$ python -q
>>> import numpy as np
>>> np.set_printoptions(precision=1, suppress=True, linewidth=160, legacy="1.25")
>>> def rnd(a):
...     return np.round(a, 1) + 0
... 
>>> E = np.loadtxt("out4.csv", delimiter=",")
>>> print(rnd(E))
[[-0.4 -1.1  0.3 -0.4]
 [ 0.7  1.7 -0.5  0.7]]
>>> print(rnd(E @ np.linalg.pinv(E) @ E))
[[-0.4 -1.1  0.3 -0.4]
 [ 0.7  1.7 -0.5  0.7]]
>>> print(np.unique(E.round(6), axis=0).shape)
(2, 4)
>>> print(np.allclose(E[:-1].T @ np.linalg.lstsq(E[:-1].T, E[-1])[0], E[-1]))
True
>>> print(rnd(np.trace(np.linalg.pinv(E) @ E)))
1.0
>>> Uu, sv, VT = np.linalg.svd(E)
>>> evecs = VT[:(sv > 1e-8).sum()]
>>> rng = np.random.default_rng(631667)
>>> x = E[1] + -1 * E[0] + rng.integers(2) * np.eye(4)[2]
>>> print(rnd(x))
[ 1.1  2.8 -0.8  1.1]
>>> print(rnd(evecs.T @ evecs))
[[ 0.1  0.3 -0.1  0.1]
 [ 0.3  0.7 -0.2  0.3]
 [-0.1 -0.2  0.1 -0.1]
 [ 0.1  0.3 -0.1  0.1]]
>>> print(rnd(np.diag(evecs.T @ evecs)))
[0.1 0.7 0.1 0.1]
>>> other = np.array([[1, 2], [-2, 0]])
>>> cent = np.kron(other, E)
>>> print(rnd(cent))
[[-0.4 -1.1  0.3 -0.4 -0.9 -2.2  0.7 -0.9]
 [ 0.7  1.7 -0.5  0.7  1.4  3.4 -1.   1.4]
 [ 0.9  2.2 -0.7  0.9  0.   0.   0.   0. ]
 [-1.4 -3.4  1.  -1.4  0.   0.   0.   0. ]]
>>> print(cent.shape)
(4, 8)
>>> mat = np.load("m.npy")
>>> print(mat)
[[ 1.5  3.8  8.9]
 [ 1.   2.9  8.6]
 [-0.4  3.  10.4]
 [-1.5  2.5  9.5]
 [-0.6  1.8  9.2]
 [-1.8  2.3  9.4]
 [-0.1  2.6  8.9]
 [ 0.3  1.2 10. ]
 [ 1.   3.3  9.3]
 [ 0.5  3.7  8.8]
 [ 0.2  2.4  9.1]
 [-0.9  1.8  8.7]
 [ 1.5  1.8  8.4]
 [ 1.   3.   9.1]
 [ 1.1  3.   9. ]
 [-1.3  3.   7.4]
 [ 1.8  2.6  8.7]
 [ 0.8  3.3 11.3]]
>>> # column 2 is much longer than the rest
>>> Xs = mat - mat.mean(axis=0)
>>> evecs = np.linalg.svd(Xs)[2][:1]
>>> other = Xs - Xs @ evecs.T @ evecs
>>> print(rnd(np.diag(evecs.T @ evecs)))
[0.9 0.1 0. ]
>>> print(rnd(other.std(axis=0)))
[0.2 0.6 0.8]
